% python3 -q
>>> import numpy as np
>>> from numpy import linalg as LA
>>> np.set_printoptions(precision=1, suppress=True, linewidth=200, legacy="1.25")
>>> mat = np.load("w.npy")
>>> mat
array([[0.3, 0.3, 0.3],
       [0. , 1. , 0. ],
       [0. , 0. , 1. ]])
>>> # row-stochastic, so 1 is an eigenvalue
>>> vec = np.array([4, 5, 4])
>>> (mat * vec).sum(axis=1)
array([4.3, 5. , 4. ])
>>> mat @ (2 * vec)
array([ 8.7, 10. ,  8. ])
>>> mat @ np.eye(3)[1]
array([0.3, 1. , 0. ])
>>> vals, V = LA.eig(mat)
>>> np.sort(LA.eigvals(LA.inv(mat)))
array([1., 1., 3.])
>>> np.sort(LA.eigvals(mat @ mat))
array([0.1, 1. , 1. ])
>>> np.sort(LA.eigvals(mat.T))
array([0.3, 1. , 1. ])
>>> vals
array([0.3, 1. , 1. ])
>>> mat @ V[:, 0] - vals[0] * V[:, 0]
array([0., 0., 0.])
>>> np.round(np.prod(vals), 1)
0.3
>>> X = np.load("x.npy")
>>> X
array([[ 35,  20, -11,  35,  21],
       [ 20,  24,  10,  30,  22],
       [-11,  10,  25,   1,   4],
       [ 35,  30,   1,  45,  34],
       [ 21,  22,   4,  34,  33]])
>>> left, s, Vt = LA.svd(X)
>>> V = Vt[:(s > 1e-8).sum()]
>>> rng = np.random.default_rng(24)
>>> vec = X[2] + 3 * X[4] + rng.integers(2) * np.eye(5)[1]
>>> vec
array([ 52.,  76.,  37., 103., 103.])
>>> LA.matrix_rank(np.vstack([X, vec]))
3
>>> np.round(V.T @ V, 1) + 0
array([[ 0.6,  0.2, -0.3,  0.3, -0.2],
       [ 0.2,  0.4,  0.3,  0.3,  0. ],
       [-0.3,  0.3,  0.8,  0. , -0.1],
       [ 0.3,  0.3,  0. ,  0.4,  0.3],
       [-0.2,  0. , -0.1,  0.3,  0.9]])
>>> round(float(LA.norm(vec - V.T @ V @ vec)), 1)
0.0
>>> np.allclose(V.T @ V @ vec, vec)
True
>>> np.diag(V.T @ V)
array([0.6, 0.4, 0.8, 0.4, 0.9])
>>> F = np.load("dump.npy")
>>> F.round(1) + 0
array([[ 5. ,  6.3, -0.8,  3.1,  0. , -2.1],
       [-2.1,  1.9,  1.4, -1.3, -1.5, -0.5],
       [ 1.6, -1.6, -0.4,  2.4, -0.1,  2.5],
       [ 3. ,  2.6, -0.6,  2.2,  0.1, -0.4]])
>>> # rank 3
>>> blk = np.stack([F, 2 * F, F[::-1]])
>>> (blk @ F.T).shape
(3, 4, 4)
>>> np.einsum("bij,cij->bc", blk, blk)
array([[132.2, 264.4,  56.6],
       [264.4, 528.9, 113.2],
       [ 56.6, 113.2, 132.2]])
>>> LA.matrix_rank(blk)
array([3, 3, 3])
